$ python3 -q
>>> import numpy as np
>>> np.set_printoptions(suppress=True, linewidth=200)
>>> rd = lambda a: np.round(a, 2) + 0
>>> W0 = np.load("a.npy")
>>> W0
array([[ 17,  -2,   3,  -2],
       [ -2,   5,  -3,   2],
       [  3,  -3,  27, -18],
       [ -2,   2, -18,  12]])
>>> # symmetric
>>> Uu, sv, vt = np.linalg.svd(W0)
>>> np.argmax(sv[:-1] / (sv[1:] + 1e-6)) + 1
np.int64(3)
>>> Y = Uu[:, :3] @ np.diag(sv[:3]) @ vt[:3]
>>> np.linalg.matrix_rank(Y)
np.int64(3)
>>> rd(np.abs(W0 - Y).max())
np.float64(0.0)
>>> np.linalg.matrix_rank(W0, rtol=0.05)
np.int64(3)
>>> np.einsum("ii->", W0)
np.int64(61)
>>> rd(np.linalg.det(W0[::-1]))
np.float64(0.0)
>>> rd(np.linalg.det(2 * W0)), rd(np.linalg.det(W0))
(np.float64(0.0), np.float64(0.0))
>>> rd(np.linalg.eigvals(W0).sum().real)
np.float64(61.0)
>>> rd(np.linalg.norm(W0, 2) / np.linalg.norm(W0))
np.float64(0.92)
>>> [round(float(x), 2) for x in np.linalg.svd(W0, compute_uv=False)[:3]]
[40.01, 16.59, 4.41]
>>> np.linalg.matrix_rank(W0, rtol=0.1)
np.int64(3)
>>> Uu, sv, vt = np.linalg.svd(W0)
>>> V = vt[:(sv > 1e-8).sum()]
>>> rng = np.random.default_rng(463771)
>>> vec = W0[0] + 3 * W0[2] + rng.integers(2) * np.eye(4)[0]
>>> vec
array([ 26., -11.,  84., -56.])
>>> np.allclose(V.T @ V @ vec, vec)
True
>>> rd(np.linalg.norm(vec - V.T @ V @ vec))
np.float64(0.0)
>>> rd(np.diag(V.T @ V))
array([1.  , 1.  , 0.69, 0.31])
>>> np.linalg.matrix_rank(np.vstack([W0, vec]))
np.int64(3)
>>> rd(W0 @ np.linalg.pinv(W0) @ W0)
array([[ 17.,  -2.,   3.,  -2.],
       [ -2.,   5.,  -3.,   2.],
       [  3.,  -3.,  27., -18.],
       [ -2.,   2., -18.,  12.]])
>>> np.linalg.lstsq(W0[:-1].T, W0[-1])[2]
np.int32(3)
>>> np.unique(W0.round(6), axis=0).shape
(4, 4)
>>> rd(np.trace(np.linalg.pinv(W0) @ W0))
np.float64(3.0)
>>> np.abs(np.diag(np.linalg.qr(W0)[1])) > 1e-9
array([ True,  True,  True, False])
>>> np.allclose(W0[:-1].T @ np.linalg.lstsq(W0[:-1].T, W0[-1])[0], W0[-1])
True
>>> arr = np.loadtxt("w.csv", delimiter=",")
>>> arr
array([[-1., -2.,  0.,  0., -1., -1.,  1.,  2.,  1., -2.,  0.],
       [ 1.,  2.,  2.,  1.,  0., -2.,  0., -1., -1.,  2., -1.],
       [ 1., -1.,  2., -1.,  0.,  2., -2., -2.,  1.,  2.,  0.],
       [ 1.,  2.,  2., -1.,  0., -1., -2.,  2., -1.,  2.,  1.],
       [-1.,  0.,  1., -2.,  0., -1.,  1., -2., -2.,  1., -2.],
       [-2.,  1.,  0.,  1., -2., -2.,  1., -1.,  2., -2.,  1.],
       [ 2., -1.,  1., -1.,  1.,  1.,  0., -1.,  0., -2., -2.],
       [ 2., -1., -1.,  1., -1., -1., -2., -1., -1.,  1.,  0.],
       [-2., -1., -1.,  2.,  1.,  2., -1., -2.,  2., -1.,  2.],
       [-1.,  0.,  1., -1., -1., -2.,  1.,  2.,  2.,  2., -1.],
       [-1.,  0.,  0., -1.,  2.,  2.,  0.,  2., -1.,  2.,  0.],
       [-3., -6., -4., -2., -1.,  3.,  1.,  4.,  3., -6.,  2.]])
>>> P = arr @ np.linalg.solve(arr.T @ arr, arr.T)
>>> rd(np.diag(P))
array([0.83, 0.33, 1.  , 1.  , 1.  , 1.  , 1.  , 1.  , 1.  , 1.  , 1.  , 0.83])
>>> np.allclose(P @ P, P)
True
